$ ipython --no-banner

In [1]: import numpy as np

In [2]: from numpy import linalg as LA

In [3]: np.set_printoptions(precision=3, suppress=True, linewidth=160, sign=" ")

In [4]: rng = np.random.default_rng(143249)

In [5]: X = (rng.random((5, 5)) < 0.3) + np.eye(5)

In [6]: X /= X.sum(axis=1, keepdims=True)

In [7]: X
Out[7]: 
array([[ 0.5  ,  0.   ,  0.   ,  0.   ,  0.5  ],
       [ 0.   ,  0.5  ,  0.   ,  0.   ,  0.5  ],
       [ 0.333,  0.333,  0.333,  0.   ,  0.   ],
       [ 0.   ,  0.   ,  0.   ,  1.   ,  0.   ],
       [ 0.   ,  0.   ,  0.   ,  0.   ,  1.   ]])

In [8]: M2 = np.array([[-1, -3], [1, -2]])

In [9]: C = np.kron(M2, X)

In [10]: C
Out[10]: 
array([[-0.5  , -0.   , -0.   , -0.   , -0.5  , -1.5  , -0.   , -0.   , -0.   , -1.5  ],
       [-0.   , -0.5  , -0.   , -0.   , -0.5  , -0.   , -1.5  , -0.   , -0.   , -1.5  ],
       [-0.333, -0.333, -0.333, -0.   , -0.   , -1.   , -1.   , -1.   , -0.   , -0.   ],
       [-0.   , -0.   , -0.   , -1.   , -0.   , -0.   , -0.   , -0.   , -3.   , -0.   ],
       [-0.   , -0.   , -0.   , -0.   , -1.   , -0.   , -0.   , -0.   , -0.   , -3.   ],
       [ 0.5  ,  0.   ,  0.   ,  0.   ,  0.5  , -1.   , -0.   , -0.   , -0.   , -1.   ],
       [ 0.   ,  0.5  ,  0.   ,  0.   ,  0.5  , -0.   , -1.   , -0.   , -0.   , -1.   ],
       [ 0.333,  0.333,  0.333,  0.   ,  0.   , -0.667, -0.667, -0.667, -0.   , -0.   ],
       [ 0.   ,  0.   ,  0.   ,  1.   ,  0.   , -0.   , -0.   , -0.   , -2.   , -0.   ],
       [ 0.   ,  0.   ,  0.   ,  0.   ,  1.   , -0.   , -0.   , -0.   , -0.   , -2.   ]])

In [11]: np.round(LA.norm(C, 2), 3), np.round(LA.norm(M2, 2) * LA.norm(X, 2), 3)
Out[11]: (np.float64(4.593), np.float64(4.593))

In [12]: LA.matrix_rank(C)
Out[12]: np.int64(10)

In [13]: C.shape
Out[13]: (10, 10)

In [14]: np.round(LA.matrix_power(X, 100), 3) + 0
Out[14]: 
array([[ 0.,  0.,  0.,  0.,  1.],
       [ 0.,  0.,  0.,  0.,  1.],
       [ 0.,  0.,  0.,  0.,  1.],
       [ 0.,  0.,  0.,  1.,  0.],
       [ 0.,  0.,  0.,  0.,  1.]])

In [15]: X @ np.ones(5)
Out[15]: array([ 1.,  1.,  1.,  1.,  1.])

In [16]: X.sum(axis=1)
Out[16]: array([ 1.,  1.,  1.,  1.,  1.])

In [17]: LA.matrix_power(X, 2)
Out[17]: 
array([[ 0.25 ,  0.   ,  0.   ,  0.   ,  0.75 ],
       [ 0.   ,  0.25 ,  0.   ,  0.   ,  0.75 ],
       [ 0.278,  0.278,  0.111,  0.   ,  0.333],
       [ 0.   ,  0.   ,  0.   ,  1.   ,  0.   ],
       [ 0.   ,  0.   ,  0.   ,  0.   ,  1.   ]])

In [18]: np.sort(np.abs(LA.eigvals(X)))[::-1]
Out[18]: array([ 1.   ,  1.   ,  0.5  ,  0.5  ,  0.333])

In [19]: p = np.eye(5)[0]

In [20]: for _ in range(3):
    ...:     p = p @ X
    ...:     print(p.round(3))
    ...: 
[ 0.5  0.   0.   0.   0.5]
[ 0.25  0.    0.    0.    0.75]
[ 0.125  0.     0.     0.     0.875]

In [21]: data = np.loadtxt("a.csv", delimiter=",")

In [22]: data
Out[22]: 
array([[  5.448, -78.921,  61.594],
       [ -0.402, -39.884,  30.935],
       [ -1.002, -34.115,  26.373],
       [ -1.704, -25.151,  19.268],
       [ -1.801, -23.375,  17.858],
       [ -1.854, -22.236,  16.953],
       [ -1.995, -17.088,  12.864],
       [ -1.886, -11.21 ,   8.202],
       [ -1.734,  -8.952,   6.421],
       [ -1.687,  -8.428,   6.01 ],
       [ -0.679,  -2.417,   1.44 ],
       [ -0.441,  -1.567,   0.863],
       [  0.057,   0.54 ,  -0.173],
       [  0.027,   0.845,  -0.232],
       [ -0.21 ,   1.46 ,  -0.295],
       [ -0.893,   2.396,  -0.378],
       [ -1.004,   2.526,  -0.394],
       [-11.016,  13.861,  -4.541],
       [-12.341,  15.474,  -5.305],
       [-16.446,  20.614,  -7.851],
       [-21.976,  27.82 , -11.62 ],
       [-23.024,  29.216, -12.369],
       [-25.67 ,  32.78 , -14.306],
       [-26.127,  33.402, -14.647],
       [-29.137,  37.527, -16.929],
       [-33.353,  43.405, -20.233]])

In [23]: np.argsort(-LA.norm(data, axis=0).round(6), kind="stable")[:3]
Out[23]: array([ 1,  2,  0])

In [24]: round(np.log10(LA.cond(data)))
Out[24]: 2

In [25]: LA.cond(data) > 100
Out[25]: np.False_

In [26]: LA.matrix_rank(data, rtol=0.1)
Out[26]: np.int64(2)

In [27]: cen = (data - data.mean(axis=0)) / data.std(axis=0)

In [28]: cen.std(axis=0)
Out[28]: array([ 1.,  1.,  1.])

In [29]: beta = LA.lstsq(np.delete(cen, 1, axis=1), cen[:, 1])[0]

In [30]: round(float(1 - np.var(cen[:, 1] - np.delete(cen, 1, axis=1) @ beta)), 3)
Out[30]: 0.998

In [31]: beta
Out[31]: array([-0.234, -0.816])

In [32]: np.abs(beta).argmax()
Out[32]: np.int64(1)

In [33]: E = np.array([[1, 2, 1], [0, 0, 3], [0, 0, 0]])

In [34]: M2 = E + rng.integers(-2, 3, (3, 2)) @ rng.integers(-2, 3, (2, 3))

In [35]: M2
Out[35]: 
array([[ 5,  0,  0],
       [ 2, -4,  4],
       [ 0,  2, -1]])

In [36]: np.round(LA.svd(M2 - E, compute_uv=False), 3) + 0
Out[36]: array([ 6.181,  2.966,  0.   ])

In [37]: LA.matrix_rank(M2 - E, tol=1e-8)
Out[37]: np.int64(2)

In [38]: M2 = np.array([[1, 1], [1, -1]])

In [39]: K = np.kron(M2, np.kron(M2, M2))[rng.permutation(8)][:3]

In [40]: K
Out[40]: 
array([[ 1,  1, -1, -1, -1, -1,  1,  1],
       [ 1,  1,  1,  1,  1,  1,  1,  1],
       [ 1, -1, -1,  1, -1,  1,  1, -1]])

In [41]: M2 = K / np.sqrt((K ** 2).mean(axis=1, keepdims=True))

In [42]: K - K.mean(axis=1, keepdims=True)
Out[42]: 
array([[ 1.,  1., -1., -1., -1., -1.,  1.,  1.],
       [ 0.,  0.,  0.,  0.,  0.,  0.,  0.,  0.],
       [ 1., -1., -1.,  1., -1.,  1.,  1., -1.]])

In [43]: M2[1]
Out[43]: array([ 1.,  1.,  1.,  1.,  1.,  1.,  1.,  1.])

In [44]: LA.matrix_rank(K - K.mean(axis=1, keepdims=True))
Out[44]: np.int64(2)

In [45]: LA.matrix_rank(K)
Out[45]: np.int64(3)

In [46]: K.sum(axis=0)
Out[46]: array([ 3,  1, -1,  1, -1,  1,  3,  1])

In [47]: np.abs(K).max()
Out[47]: np.int64(1)

In [48]: np.unravel_index(np.abs(K).argmax(), K.shape)
Out[48]: (np.int64(0), np.int64(0))

In [49]: round(float(LA.norm(K)), 3)
Out[49]: 4.899

In [50]: K.mean(axis=0)
Out[50]: array([ 1.   ,  0.333, -0.333,  0.333, -0.333,  0.333,  1.   ,  0.333])

In [51]: ang = np.radians(36)

In [52]: Rm = np.eye(8)

In [53]: Rm[6, 6] = Rm[2, 2] = np.cos(ang)

In [54]: Rm[6, 2], Rm[2, 6] = -np.sin(ang), np.sin(ang)

In [55]: Rm
Out[55]: 
array([[ 1.   ,  0.   ,  0.   ,  0.   ,  0.   ,  0.   ,  0.   ,  0.   ],
       [ 0.   ,  1.   ,  0.   ,  0.   ,  0.   ,  0.   ,  0.   ,  0.   ],
       [ 0.   ,  0.   ,  0.809,  0.   ,  0.   ,  0.   ,  0.588,  0.   ],
       [ 0.   ,  0.   ,  0.   ,  1.   ,  0.   ,  0.   ,  0.   ,  0.   ],
       [ 0.   ,  0.   ,  0.   ,  0.   ,  1.   ,  0.   ,  0.   ,  0.   ],
       [ 0.   ,  0.   ,  0.   ,  0.   ,  0.   ,  1.   ,  0.   ,  0.   ],
       [ 0.   ,  0.   , -0.588,  0.   ,  0.   ,  0.   ,  0.809,  0.   ],
       [ 0.   ,  0.   ,  0.   ,  0.   ,  0.   ,  0.   ,  0.   ,  1.   ]])

In [56]: M2 = K @ Rm.T

In [57]: M2
Out[57]: 
array([[ 1.   ,  1.   , -0.221, -1.   , -1.   , -1.   ,  1.397,  1.   ],
       [ 1.   ,  1.   ,  1.397,  1.   ,  1.   ,  1.   ,  0.221,  1.   ],
       [ 1.   , -1.   , -0.221,  1.   , -1.   ,  1.   ,  1.397, -1.   ]])

In [58]: LA.svd(K, compute_uv=False), LA.svd(M2, compute_uv=False)
Out[58]: (array([ 2.828,  2.828,  2.828]), array([ 2.828,  2.828,  2.828]))

In [59]: np.round(LA.det(Rm), 3), round(float(np.trace(Rm)), 3)
Out[59]: (np.float64(1.0), 7.618)

In [60]: np.allclose(K @ K.T, M2 @ M2.T)
Out[60]: True
